% ipython --no-banner

In [1]: import numpy as np

In [2]: np.set_printoptions(precision=2, suppress=True, linewidth=100)

In [3]: m1 = np.load("data.npy")

In [4]: m1
Out[4]: 
array([[0.4 , 0.2 , 0.  , 0.2 , 0.2 , 0.  , 0.  ],
       [0.25, 0.25, 0.  , 0.  , 0.  , 0.25, 0.25],
       [0.  , 0.  , 0.5 , 0.  , 0.  , 0.5 , 0.  ],
       [0.  , 0.  , 0.  , 0.5 , 0.  , 0.5 , 0.  ],
       [0.  , 0.  , 0.  , 0.  , 0.5 , 0.  , 0.5 ],
       [0.  , 0.  , 0.  , 0.  , 0.  , 1.  , 0.  ],
       [0.  , 0.2 , 0.2 , 0.2 , 0.  , 0.  , 0.4 ]])

In [5]: # row-stochastic, so 1 is an eigenvalue

In [6]: gram = m1.T @ m1

In [7]: np.round(np.linalg.svd(m1, compute_uv=False) ** 2, 2) + 0
Out[7]: array([1.68, 0.74, 0.32, 0.25, 0.2 , 0.12, 0.  ])

In [8]: round(float(np.trace(gram)), 2), np.round((m1 ** 2).sum(), 2)
Out[8]: (3.31, np.float64(3.31))

In [9]: (m1 @ m1.T).shape
Out[9]: (7, 7)

In [10]: gram
Out[10]: 
array([[0.22, 0.14, 0.  , 0.08, 0.08, 0.06, 0.06],
       [0.14, 0.14, 0.04, 0.08, 0.04, 0.06, 0.14],
       [0.  , 0.04, 0.29, 0.04, 0.  , 0.25, 0.08],
       [0.08, 0.08, 0.04, 0.33, 0.04, 0.25, 0.08],
       [0.08, 0.04, 0.  , 0.04, 0.29, 0.  , 0.25],
       [0.06, 0.06, 0.25, 0.25, 0.  , 1.56, 0.06],
       [0.06, 0.14, 0.08, 0.08, 0.25, 0.06, 0.47]])

In [11]: np.round(np.linalg.eigvalsh(gram)[::-1], 2) + 0
Out[11]: array([1.68, 0.74, 0.32, 0.25, 0.2 , 0.12, 0.  ])

In [12]: np.diag(gram)
Out[12]: array([0.22, 0.14, 0.29, 0.33, 0.29, 1.56, 0.47])

In [13]: np.unravel_index(np.abs(m1).argmax(), m1.shape)
Out[13]: (np.int64(5), np.int64(5))

In [14]: m1.sum(axis=1)
Out[14]: array([1., 1., 1., 1., 1., 1., 1.])

In [15]: m1.sum(axis=0)
Out[15]: array([0.65, 0.65, 0.7 , 0.9 , 0.7 , 2.25, 1.15])

In [16]: mat = np.load("x.npy")

In [17]: mat
Out[17]: 
array([[ -2.,  -7.,   1.,  -2.],
       [ -1.,   4.,  -1.,   2.],
       [ -5.,  -5.,   2.,   0.],
       [  8., -16.,  -2.,  -9.]])

In [18]: (mat - mat.T) / 2
Out[18]: 
array([[ 0., -3.,  3., -5.],
       [ 3.,  0.,  2.,  9.],
       [-3., -2.,  0.,  1.],
       [ 5., -9., -1.,  0.]])

In [19]: round(np.abs(np.linalg.eigvals(mat)).max(), 2)
Out[19]: np.float64(3.0)

In [20]: np.allclose(mat @ mat.T, mat.T @ mat)
Out[20]: False

In [21]: mat @ mat
Out[21]: 
array([[-10.,  13.,  11.,   8.],
       [ 19.,  -4., -11.,  -8.],
       [  5.,   5.,   4.,   0.],
       [-62.,  34.,  38.,  33.]])

In [22]: (mat + mat.T) / 2
Out[22]: 
array([[-2., -4., -2.,  3.],
       [-4.,  4., -3., -7.],
       [-2., -3.,  2., -1.],
       [ 3., -7., -1., -9.]])

In [23]: Y = mat[0, 0] * mat[1:] - np.outer(mat[1:, 0], mat[0])

In [24]: Y
Out[24]: 
array([[  0., -15.,   3.,  -6.],
       [  0., -25.,   1., -10.],
       [  0.,  88.,  -4.,  34.]])

In [25]: np.flatnonzero(~Y.round(6).any(axis=1))
Out[25]: array([], dtype=int64)

In [26]: mat[:, 0] / mat[0, 0]
Out[26]: array([ 1. ,  0.5,  2.5, -4. ])

In [27]: np.linalg.matrix_rank(Y), np.linalg.matrix_rank(mat)
Out[27]: (np.int64(3), np.int64(4))

In [28]: K = np.vander(np.arange(4) - 2, 4, increasing=True)

In [29]: K
Out[29]: 
array([[ 1, -2,  4, -8],
       [ 1, -1,  1, -1],
       [ 1,  0,  0,  0],
       [ 1,  1,  1,  1]])

In [30]: # row 0 is much longer than the rest

In [31]: proj = np.triu(np.array([[-2, 0, 0, -1], [1, 2, -2, -1], [1, -2, 0, 0], [0, 2, 1, 1]]), 1) + np.eye(4)

In [32]: Y = proj @ K @ np.linalg.inv(proj)

In [33]: round(float(np.linalg.det(Y)), 2)
Out[33]: 12.0

In [34]: Y = K / np.linalg.norm(K, axis=1, keepdims=True)

In [35]: gram = Y @ Y.T

In [36]: (gram - 2 * np.eye(4)).round(6).argmax(axis=1)
Out[36]: array([1, 0, 1, 2])

In [37]: np.argwhere(np.triu(np.abs(gram) > 0.95, 1))
Out[37]: array([], shape=(0, 2), dtype=int64)

In [38]: gram[2]
Out[38]: array([0.11, 0.5 , 1.  , 0.5 ])

In [39]: rng = np.random.default_rng(7032)

In [40]: lab = rng.permutation(4)

In [41]: Y = K[:, lab] * rng.choice([-1, 1], 4)

In [42]: Y
Out[42]: 
array([[-2,  8, -4, -1],
       [-1,  1, -1, -1],
       [ 0,  0,  0, -1],
       [ 1, -1, -1, -1]])

In [43]: left, _, VT = np.linalg.svd(K.T @ Y)

In [44]: lab
Out[44]: array([1, 3, 2, 0])

In [45]: data = np.load("case3.npy")

In [46]: data
Out[46]: 
array([[  2,   0,   0,   2,  -2,   0,   2,   1,   1,  -2],
       [  1,   1,   2,   4,  -1,   1,   1,  -1,  -1,  -2],
       [  0,   2,   1,   2,  -2,  -1,  -1,  -2,  -2,  -4],
       [ -1,   3,   1,   2,  -3,  -1,  -2,  -1,  -1,  -4],
       [ -3,   5,   2,   1,  -3,   0,  -4,  -1,   0,  -6],
       [ -1,   4,   1,  -1,  -5,  -1,  -3,   0,  -2,  -5],
       [  0,   4,   1,   0,  -6,   1,  -2,   1,  -3,  -4],
       [ -1,   4,   1,   0,  -6,   2,  -1,   2,  -5,  -2],
       [ -2,   4,  -1,   1,  -6,   1,  -3,   0,  -5,   0],
       [ -4,   3,  -2,   2,  -5,   2,  -2,   2,  -3,  -2],
       [ -5,   1,  -2,   0,  -7,   4,  -1,   0,  -1,   0],
       [ -5,   1,  -4,   2,  -5,   6,  -2,   0,  -3,   0],
       [ -5,   2,  -4,   0,  -4,   4,  -2,  -1,  -5,  -2],
       [ -7,   0,  -6,  -2,  -6,   5,  -4,   0,  -4,  -4],
       [ -8,   0,  -8,  -1,  -4,   5,  -3,  -2,  -2,  -4],
       [-10,   0,  -7,   1,  -5,   7,  -3,  -3,  -2,  -6],
       [-10,  -2,  -9,   1,  -3,   7,  -1,  -4,  -1,  -5],
       [-11,  -4,  -9,   0,  -4,   6,  -1,  -4,   0,  -6],
       [ -9,  -3,  -9,  -1,  -6,   6,   0,  -5,  -2,  -5],
       [ -8,  -4, -10,  -1,  -4,   7,   1,  -3,  -1,  -7],
       [ -9,  -3,  -9,  -2,  -3,   6,   2,  -2,   1,  -7],
       [-10,  -1,  -8,   0,  -3,   6,   1,  -2,   0,  -5],
       [-11,   0,  -8,   1,  -5,   6,  -1,  -4,  -2,  -6],
       [-10,  -2,  -6,   1,  -6,   6,  -2,  -2,   0,  -5],
       [ -9,  -4,  -7,   1,  -6,   4,  -4,  -3,  -2,  -7],
       [ -7,  -2,  -6,   1,  -7,   6,  -3,  -1,  -1,  -9],
       [ -7,  -2,  -8,   2,  -6,   8,  -2,  -3,  -3,  -8]])

In [47]: x = np.array([0, 5, 2, 2, 4, 4, 3, 5, 0, 2])

In [48]: np.sign((data @ x).round(6))
Out[48]: 
array([ 1,  1, -1, -1, -1, -1, -1,  1, -1,  1, -1, -1, -1, -1, -1, -1, -1, -1, -1, -1, -1, -1, -1,
       -1, -1, -1, -1])

In [49]: np.einsum("ij,j->i", data, x)
Out[49]: 
array([  3,  11, -17, -14, -10, -23,  -7,   9,  -9,   3, -14,  -1, -13, -40, -41, -40, -43, -65,
       -70, -56, -43, -26, -45, -46, -81, -56, -51])

In [50]: np.linalg.norm(data @ x) <= np.linalg.norm(data, 2) * np.linalg.norm(x) + 1e-9
Out[50]: np.True_

In [51]: Y = np.c_[data[:, :1] @ np.array([[2]]), np.array([2, 3, 2, 3, 3, 1, 4, 2, 5, 5, 3, 1, 1, 4, 4, 2, 2, 2, 0, 1, 5, 1, 0, 2, 5, 0, 4])]

In [52]: Y
Out[52]: 
array([[  4,   2],
       [  2,   3],
       [  0,   2],
       [ -2,   3],
       [ -6,   3],
       [ -2,   1],
       [  0,   4],
       [ -2,   2],
       [ -4,   5],
       [ -8,   5],
       [-10,   3],
       [-10,   1],
       [-10,   1],
       [-14,   4],
       [-16,   4],
       [-20,   2],
       [-20,   2],
       [-22,   2],
       [-18,   0],
       [-16,   1],
       [-18,   5],
       [-20,   1],
       [-22,   0],
       [-20,   2],
       [-18,   5],
       [-14,   0],
       [-14,   4]])

In [53]: np.round(np.linalg.lstsq(data, Y[:, 0])[0], 2) + 0
Out[53]: array([2., 0., 0., 0., 0., 0., 0., 0., 0., 0.])

In [54]: np.linalg.norm(np.linalg.qr(data)[0].T @ Y, axis=0) ** 2 / ((Y ** 2).sum(axis=0) + 1e-12)
Out[54]: array([1.  , 0.73])

In [55]: proj = Y @ np.linalg.solve(Y.T @ Y, Y.T)

In [56]: np.trace(proj)
Out[56]: np.float64(2.0)

In [57]: np.round(proj @ Y[:, 1], 2) + 0
Out[57]: 
array([2., 3., 2., 3., 3., 1., 4., 2., 5., 5., 3., 1., 1., 4., 4., 2., 2., 2., 0., 1., 5., 1., 0.,
       2., 5., 0., 4.])

In [58]: proj = data @ np.linalg.solve(data.T @ data, data.T)

In [59]: np.linalg.matrix_rank(np.eye(27) - proj)
Out[59]: np.int64(17)

In [60]: np.trace(proj)
Out[60]: np.float64(10.0)

In [61]: Xc = data - data.mean(axis=0)

In [62]: evecs = np.linalg.svd(Xc)[2][:1]

In [63]: Y = Xc - Xc @ evecs.T @ evecs

In [64]: (Xc @ evecs.T).std(axis=0)
Out[64]: array([6.97])

In [65]: round(float(np.linalg.norm(Y) / np.linalg.norm(Xc)), 2)
Out[65]: 0.53

In [66]: np.round(np.diag(evecs.T @ evecs), 2) + 0
Out[66]: array([0.31, 0.11, 0.34, 0.01, 0.  , 0.14, 0.  , 0.04, 0.  , 0.04])

In [67]: Y.std(axis=0)
Out[67]: array([1.13, 1.34, 0.73, 1.26, 1.56, 1.09, 1.7 , 1.16, 1.6 , 1.89])

In [68]: np.linalg.norm(Y, axis=1).round(6).argmax()
Out[68]: np.int64(0)

In [69]: arr = np.load("a.npy")

In [70]: arr
Out[70]: 
array([[3, 3, 2, 2],
       [9, 6, 6, 4],
       [1, 1, 2, 2],
       [3, 2, 6, 4]])

In [71]: f = np.array([4, -3])

In [72]: np.polyval(f, arr[1])
Out[72]: array([33, 21, 21, 13])

In [73]: np.convolve(arr[1], f)
Out[73]: array([ 36,  -3,   6,  -2, -12])

In [74]: np.correlate(arr[1], arr[3], "full")
Out[74]: array([36, 78, 78, 91, 54, 26, 12])

In [75]: np.array([np.convolve(row, f, "same") for row in arr])
Out[75]: 
array([[12,  3, -1,  2],
       [36, -3,  6, -2],
       [ 4,  1,  5,  2],
       [12, -1, 18, -2]])
